$ ipython --no-banner

In [1]: import numpy as np

In [2]: np.set_printoptions(precision=1, suppress=True, linewidth=200)

In [3]: E = np.loadtxt("mat.csv", delimiter=",")

In [4]: E
Out[4]: 
array([[  1.,   4.,  -3.,  -7.,   8.,  -5.,  -7.,   2.,   8.],
       [  1.,   4.,  -3.,  -7.,   8.,  -5.,  -7.,   2.,   8.],
       [  2.,   8.,  -6., -14.,  16., -10., -14.,   4.,  16.],
       [  1.,   4.,  -3.,  -7.,   8.,  -5.,  -7.,   2.,   8.],
       [  0.,   0.,   0.,   0.,   0.,   0.,   0.,   0.,   0.],
       [  2.,   8.,  -6., -14.,  16., -10., -14.,   4.,  16.],
       [  1.,   4.,  -3.,  -7.,   8.,  -5.,  -7.,   2.,   8.],
       [  2.,   8.,  -6., -14.,  16., -10., -14.,   4.,  16.]])

In [5]: B = E[0, 0] * E[1:] - np.outer(E[1:, 0], E[0])

In [6]: B
Out[6]: 
array([[0., 0., 0., 0., 0., 0., 0., 0., 0.],
       [0., 0., 0., 0., 0., 0., 0., 0., 0.],
       [0., 0., 0., 0., 0., 0., 0., 0., 0.],
       [0., 0., 0., 0., 0., 0., 0., 0., 0.],
       [0., 0., 0., 0., 0., 0., 0., 0., 0.],
       [0., 0., 0., 0., 0., 0., 0., 0., 0.],
       [0., 0., 0., 0., 0., 0., 0., 0., 0.]])

In [7]: E[:, 0] / E[0, 0]
Out[7]: array([1., 1., 2., 1., 0., 2., 1., 2.])

In [8]: np.linalg.matrix_rank(B), np.linalg.matrix_rank(E)
Out[8]: (np.int64(0), np.int64(1))

In [9]: left, sv, VT = np.linalg.svd(E)

In [10]: np.argmax(sv[:-1] / (sv[1:] + 1e-6)) + 1
Out[10]: np.int64(1)

In [11]: B = left[:, :1] @ np.diag(sv[:1]) @ VT[:1]

In [12]: np.linalg.matrix_rank(E, rtol=0.05)
Out[12]: np.int64(1)

In [13]: round(np.abs(E - B).max(), 1)
Out[13]: np.float64(0.0)

In [14]: B
Out[14]: 
array([[  1.,   4.,  -3.,  -7.,   8.,  -5.,  -7.,   2.,   8.],
       [  1.,   4.,  -3.,  -7.,   8.,  -5.,  -7.,   2.,   8.],
       [  2.,   8.,  -6., -14.,  16., -10., -14.,   4.,  16.],
       [  1.,   4.,  -3.,  -7.,   8.,  -5.,  -7.,   2.,   8.],
       [  0.,   0.,   0.,   0.,   0.,   0.,   0.,   0.,   0.],
       [  2.,   8.,  -6., -14.,  16., -10., -14.,   4.,  16.],
       [  1.,   4.,  -3.,  -7.,   8.,  -5.,  -7.,   2.,   8.],
       [  2.,   8.,  -6., -14.,  16., -10., -14.,   4.,  16.]])

In [15]: left, sv, VT = np.linalg.svd(B)

In [16]: V = VT[:(sv > 1e-8).sum()]

In [17]: rng = np.random.default_rng(73769)

In [18]: x = B[0] + 2 * B[2] + rng.integers(2) * np.eye(9)[3]

In [19]: x
Out[19]: array([  5.,  20., -15., -34.,  40., -25., -35.,  10.,  40.])

In [20]: np.round(np.diag(V.T @ V), 1) + 0
Out[20]: array([0. , 0.1, 0. , 0.2, 0.2, 0.1, 0.2, 0. , 0.2])

In [21]: np.round(V.T @ V, 1) + 0
Out[21]: 
array([[ 0. ,  0. ,  0. ,  0. ,  0. ,  0. ,  0. ,  0. ,  0. ],
       [ 0. ,  0.1,  0. , -0.1,  0.1, -0.1, -0.1,  0. ,  0.1],
       [ 0. ,  0. ,  0. ,  0.1, -0.1,  0.1,  0.1,  0. , -0.1],
       [ 0. , -0.1,  0.1,  0.2, -0.2,  0.1,  0.2,  0. , -0.2],
       [ 0. ,  0.1, -0.1, -0.2,  0.2, -0.1, -0.2,  0.1,  0.2],
       [ 0. , -0.1,  0.1,  0.1, -0.1,  0.1,  0.1,  0. , -0.1],
       [ 0. , -0.1,  0.1,  0.2, -0.2,  0.1,  0.2,  0. , -0.2],
       [ 0. ,  0. ,  0. ,  0. ,  0.1,  0. ,  0. ,  0. ,  0.1],
       [ 0. ,  0.1, -0.1, -0.2,  0.2, -0.1, -0.2,  0.1,  0.2]])

In [22]: round(np.linalg.norm(x - V.T @ V @ x), 1)
Out[22]: np.float64(0.9)

In [23]: np.linalg.matrix_rank(np.vstack([B, x]))
Out[23]: np.int64(2)

In [24]: W1 = np.array([[5, -2, 2, -4, -5, -5],
    ...:     [4, 0, 3, 1, -3, 0],
    ...:     [3, 2, -3, 4, 1, -1],
    ...:     [-2, -2, -2, 3, -2, 0],
    ...:     [4, 2, 1, 2, -3, 5],
    ...:     [0, 2, -2, 1, -3, 1],
    ...:     [0, 2, -1, 2, 5, 2],
    ...:     [-4, 3, 2, -2, 3, -2],
    ...:     [-3, -4, 0, 4, 5, -4]])

In [25]: beta = np.array([1, 3, 0, 0, 0, 1])

In [26]: H = np.maximum(E @ W1 + beta, 0)

In [27]: (H > 0).mean(axis=0)
Out[27]: array([1. , 0.1, 0.9, 0. , 0. , 0.1])

In [28]: np.linalg.matrix_rank(H)
Out[28]: np.int64(3)

In [29]: H
Out[29]: 
array([[ 27.,   0.,  66.,   0.,   0.,   0.],
       [ 27.,   0.,  66.,   0.,   0.,   0.],
       [ 53.,   0., 132.,   0.,   0.,   0.],
       [ 27.,   0.,  66.,   0.,   0.,   0.],
       [  1.,   3.,   0.,   0.,   0.,   1.],
       [ 53.,   0., 132.,   0.,   0.,   0.],
       [ 27.,   0.,  66.,   0.,   0.,   0.],
       [ 53.,   0., 132.,   0.,   0.,   0.]])

In [30]: Z = np.array([[-2, 0], [1, -1], [2, -2], [-2, 2], [2, -1], [1, 1]])

In [31]: (H @ Z).round(6).argmax(axis=1)
Out[31]: array([0, 0, 0, 0, 0, 0, 0, 0])

In [32]: H @ Z
Out[32]: 
array([[  78., -132.],
       [  78., -132.],
       [ 158., -264.],
       [  78., -132.],
       [   2.,   -2.],
       [ 158., -264.],
       [  78., -132.],
       [ 158., -264.]])

In [33]: r0 = np.array([1, 2, 2, 1, 2, 0, 0]) + 0.5

In [34]: data = np.eye(7) - 2 * np.outer(r0, r0) / (r0 @ r0)

In [35]: data.round(1) + 0
Out[35]: 
array([[ 0.8, -0.3, -0.3, -0.2, -0.3, -0.1, -0.1],
       [-0.3,  0.5, -0.5, -0.3, -0.5, -0.1, -0.1],
       [-0.3, -0.5,  0.5, -0.3, -0.5, -0.1, -0.1],
       [-0.2, -0.3, -0.3,  0.8, -0.3, -0.1, -0.1],
       [-0.3, -0.5, -0.5, -0.3,  0.5, -0.1, -0.1],
       [-0.1, -0.1, -0.1, -0.1, -0.1,  1. ,  0. ],
       [-0.1, -0.1, -0.1, -0.1, -0.1,  0. ,  1. ]])

In [36]: vals, V = np.linalg.eigh(data)

In [37]: x = np.array([3, -3, -1, 0, 2, -2, 2])

In [38]: round(float(x @ data @ x / (x @ x)), 1), np.round(vals[0], 1), round(float(vals[-1]), 1)
Out[38]: (1.0, np.float64(-1.0), 1.0)

In [39]: np.linalg.eigvalsh(data[1:, 1:])
Out[39]: array([-0.8,  1. ,  1. ,  1. ,  1. ,  1. ])

In [40]: np.round(np.abs(data).sum(axis=1).max(), 1), round(np.abs(vals).max(), 1)
Out[40]: (np.float64(2.4), np.float64(1.0))

In [41]: np.linalg.svd(data, compute_uv=False)
Out[41]: array([1., 1., 1., 1., 1., 1., 1.])

In [42]: np.round(data[:, 5] @ data[:, 3], 1)
Out[42]: np.float64(-0.0)

In [43]: np.round(data.T @ data, 1) + 0
Out[43]: 
array([[1., 0., 0., 0., 0., 0., 0.],
       [0., 1., 0., 0., 0., 0., 0.],
       [0., 0., 1., 0., 0., 0., 0.],
       [0., 0., 0., 1., 0., 0., 0.],
       [0., 0., 0., 0., 1., 0., 0.],
       [0., 0., 0., 0., 0., 1., 0.],
       [0., 0., 0., 0., 0., 0., 1.]])

In [44]: np.linalg.norm(data, axis=0)
Out[44]: array([1., 1., 1., 1., 1., 1., 1.])

In [45]: r0, v = data[1], data[3]

In [46]: r0 @ r0
Out[46]: np.float64(1.0)

In [47]: pr = (r0 @ v) / (r0 @ r0) * r0

In [48]: v - pr
Out[48]: array([-0.2, -0.3, -0.3,  0.8, -0.3, -0.1, -0.1])

In [49]: np.linalg.matrix_rank(np.outer(r0, v))
Out[49]: np.int64(1)

In [50]: C2 = data.T @ data

In [51]: np.trace(C2), np.round((data ** 2).sum(), 1)
Out[51]: (np.float64(7.0), np.float64(7.0))

In [52]: np.linalg.svd(data, compute_uv=False) ** 2
Out[52]: array([1., 1., 1., 1., 1., 1., 1.])

In [53]: np.linalg.eigvalsh(C2)[::-1]
Out[53]: array([1., 1., 1., 1., 1., 1., 1.])

In [54]: K = np.loadtxt("sample4.csv", delimiter=",")

In [55]: K
Out[55]: 
array([[  3.6,   5.4,   5.6,  -0.2,   3.5,   1.1,   0.6,   1.3,  -0.2],
       [  1.7,   4. ,   3.7,   0.2,   1.9,   0.6,  -1.3,   0.5,   0.2],
       [  5.2,   6.4,   7.2,   0.2,   4.3,   1.8,   2.2,   1.7,   0.2],
       [  2.8,   4.8,   4.8,   0.1,   2.8,   1. ,  -0.2,   0.9,   0.1],
       [ -6.8,  -0.3,  -4.8,  -2.4,  -1.1,  -3.5,  -9.8,  -1.1,  -2.4],
       [  2.4,   5.4,   4.4,  -1.5,   4.1,   0.1,  -0.6,   1.6,  -1.5],
       [  3.9,   5.1,   5.9,   1. ,   2.7,   1.8,   0.9,   0.8,   1. ],
       [  3.2,   5.4,   5.2,  -0.6,   3.7,   0.8,   0.2,   1.4,  -0.6],
       [  8.7,   7.6,  10.7,   2.5,   4.3,   4.2,   5.7,   1.7,   2.5],
       [  1.8,   4.2,   3.8,   0. ,   2.2,   0.6,  -1.2,   0.6,   0. ],
       [  3.3,   5.5,   5.3,  -0.6,   3.8,   0.8,   0.3,   1.4,  -0.6],
       [  2.4,   5.1,   4.4,  -0.9,   3.5,   0.3,  -0.6,   1.3,  -0.9],
       [ 13.7,  11.1,  15.7,   2.1,   8. ,   5.6,  10.7,   3.5,   2.1],
       [  6.7,   6.6,   8.7,   1.8,   3.7,   3.1,   3.7,   1.4,   1.8],
       [  7.3,   7. ,   9.3,   1.8,   4.1,   3.3,   4.3,   1.5,   1.8],
       [ -2.8,   2.1,  -0.8,  -1.9,   1. ,  -1.9,  -5.8,   0. ,  -1.9],
       [  5.1,   6.4,   7.1,   0. ,   4.4,   1.7,   2.1,   1.7,   0. ],
       [ -1. ,   2.6,   1. ,  -0.6,   0.9,  -0.6,  -4. ,  -0.1,  -0.6],
       [ -7.9,  -1.9,  -5.9,  -0.7,  -3.6,  -3. , -10.9,  -2.3,  -0.7],
       [  5.4,   5. ,   7.4,   3.2,   1.4,   3.4,   2.4,   0.2,   3.2],
       [  5. ,   5.6,   7. ,   1.4,   2.9,   2.4,   2. ,   1. ,   1.4],
       [  2.7,   5.2,   4.7,  -0.8,   3.7,   0.5,  -0.3,   1.3,  -0.8],
       [  7.6,   7.5,   9.6,   1.2,   4.9,   3.2,   4.6,   1.9,   1.2],
       [ -2.3,   2.6,  -0.3,  -2.3,   1.8,  -1.9,  -5.3,   0.4,  -2.3],
       [  2.8,   5. ,   4.8,  -0.2,   3.1,   0.8,  -0.2,   1.1,  -0.2],
       [  2.1,   4.8,   4.1,  -0.7,   3.1,   0.3,  -0.9,   1.1,  -0.7],
       [ -8. ,  -0.6,  -6. ,  -3.5,  -0.9,  -4.4, -11. ,  -0.9,  -3.5],
       [  1.3,   4.5,   3.3,  -1.3,   3.1,  -0.2,  -1.7,   1.1,  -1.3],
       [ -3.7,   2.5,  -1.7,  -4. ,   2.5,  -3.2,  -6.7,   0.8,  -4. ],
       [  5.9,   6.3,   7.9,   1.3,   3.6,   2.6,   2.9,   1.3,   1.3],
       [  1.4,   4.7,   3.4,  -1.4,   3.4,  -0.2,  -1.6,   1.2,  -1.4],
       [  9.6,   9.1,  11.6,   0.6,   6.8,   3.5,   6.6,   2.9,   0.6],
       [  7.5,   6.9,   9.5,   2.2,   3.8,   3.6,   4.5,   1.4,   2.2],
       [  2.2,   3.9,   4.2,   1.1,   1.4,   1.3,  -0.8,   0.2,   1.1],
       [  7. ,   7.2,   9. ,   1. ,   4.7,   2.8,   4. ,   1.8,   1. ]])

In [56]: cen = K - K.mean(axis=0)

In [57]: left, sv, VT = np.linalg.svd(cen, full_matrices=False)

In [58]: np.abs(left[:, 0]).argmax()
Out[58]: np.int64(26)

In [59]: VT[0] * np.sign(VT[0, np.abs(VT[0]).argmax()])
Out[59]: array([0.5, 0.3, 0.5, 0.1, 0.2, 0.2, 0.5, 0.1, 0.1])

In [60]: left, sv, VT = np.linalg.svd(K)

In [61]: V = VT[:(sv > 1e-8).sum()]

In [62]: x = K[19] + 5 * K[10] + rng.integers(2) * np.eye(9)[0]

In [63]: x
Out[63]: array([21.9, 32.5, 33.9,  0.2, 20.4,  7.4,  3.9,  7.2,  0.2])

In [64]: np.round(V.T @ V, 1) + 0
Out[64]: 
array([[ 0.3,  0. ,  0.4,  0. ,  0. ,  0. ,  0.3,  0. ,  0. ],
       [ 0. ,  1. ,  0. ,  0. ,  0. ,  0. ,  0. ,  0. ,  0. ],
       [ 0.4,  0. ,  0.8,  0. ,  0. ,  0. , -0.2,  0. ,  0. ],
       [ 0. ,  0. ,  0. ,  0.5,  0. ,  0. ,  0. ,  0. ,  0.5],
       [ 0. ,  0. ,  0. ,  0. ,  1. ,  0. ,  0. ,  0. ,  0. ],
       [ 0. ,  0. ,  0. ,  0. ,  0. ,  1. ,  0. ,  0. ,  0. ],
       [ 0.3,  0. , -0.2,  0. ,  0. ,  0. ,  0.9,  0. ,  0. ],
       [ 0. ,  0. ,  0. ,  0. ,  0. ,  0. ,  0. ,  1. ,  0. ],
       [ 0. ,  0. ,  0. ,  0.5,  0. ,  0. ,  0. ,  0. ,  0.5]])

In [65]: t3 = np.stack([K, -2 * K, K[::-1]])

In [66]: np.einsum("bij,cij->bc", t3, t3)
Out[66]: 
array([[  5445.5, -10891. ,   2213.4],
       [-10891. ,  21782. ,  -4426.8],
       [  2213.4,  -4426.8,   5445.5]])

In [67]: np.linalg.norm(t3, axis=(1, 2))
Out[67]: array([ 73.8, 147.6,  73.8])

In [68]: np.linalg.matrix_rank(t3.reshape(3, -1))
Out[68]: np.int64(2)

In [69]: (t3 @ K.T).shape
Out[69]: (3, 35, 35)

In [70]: np.linalg.matrix_rank(t3)
Out[70]: array([7, 7, 7])

In [71]: F = np.load("arr.npy")

In [72]: F
Out[72]: 
array([[ 0.,  0.,  0.,  0.,  0.,  0.,  1.,  2., -1.,  4.],
       [ 0.,  0.,  0.,  0.,  0.,  0., -3.,  3.,  1., -5.],
       [ 0.,  0.,  0.,  0.,  0.,  0., -1.,  1.,  5.,  0.],
       [ 0.,  0.,  0.,  0.,  0.,  0.,  5.,  2.,  2.,  5.],
       [ 0.,  0.,  0.,  0.,  0.,  0.,  1.,  4.,  0.,  4.],
       [ 0.,  0.,  0.,  0.,  0.,  0.,  1.,  0.,  4.,  1.],
       [ 1., -3., -1.,  5.,  1.,  1.,  0.,  0.,  0.,  0.],
       [ 2.,  3.,  1.,  2.,  4.,  0.,  0.,  0.,  0.,  0.],
       [-1.,  1.,  5.,  2.,  0.,  4.,  0.,  0.,  0.,  0.],
       [ 4., -5.,  0.,  5.,  4.,  1.,  0.,  0.,  0.,  0.]])

In [73]: np.abs(np.diag(np.linalg.qr(F)[1])) > 1e-9
Out[73]: array([ True,  True,  True,  True, False, False,  True,  True,  True,  True])

In [74]: np.round(F @ np.linalg.pinv(F) @ F, 1) + 0
Out[74]: 
array([[ 0.,  0.,  0.,  0.,  0.,  0.,  1.,  2., -1.,  4.],
       [ 0.,  0.,  0.,  0.,  0.,  0., -3.,  3.,  1., -5.],
       [ 0.,  0.,  0.,  0.,  0.,  0., -1.,  1.,  5.,  0.],
       [ 0.,  0.,  0.,  0.,  0.,  0.,  5.,  2.,  2.,  5.],
       [ 0.,  0.,  0.,  0.,  0.,  0.,  1.,  4.,  0.,  4.],
       [ 0.,  0.,  0.,  0.,  0.,  0.,  1.,  0.,  4.,  1.],
       [ 1., -3., -1.,  5.,  1.,  1.,  0.,  0.,  0.,  0.],
       [ 2.,  3.,  1.,  2.,  4.,  0.,  0.,  0.,  0.,  0.],
       [-1.,  1.,  5.,  2.,  0.,  4.,  0.,  0.,  0.,  0.],
       [ 4., -5.,  0.,  5.,  4.,  1.,  0.,  0.,  0.,  0.]])
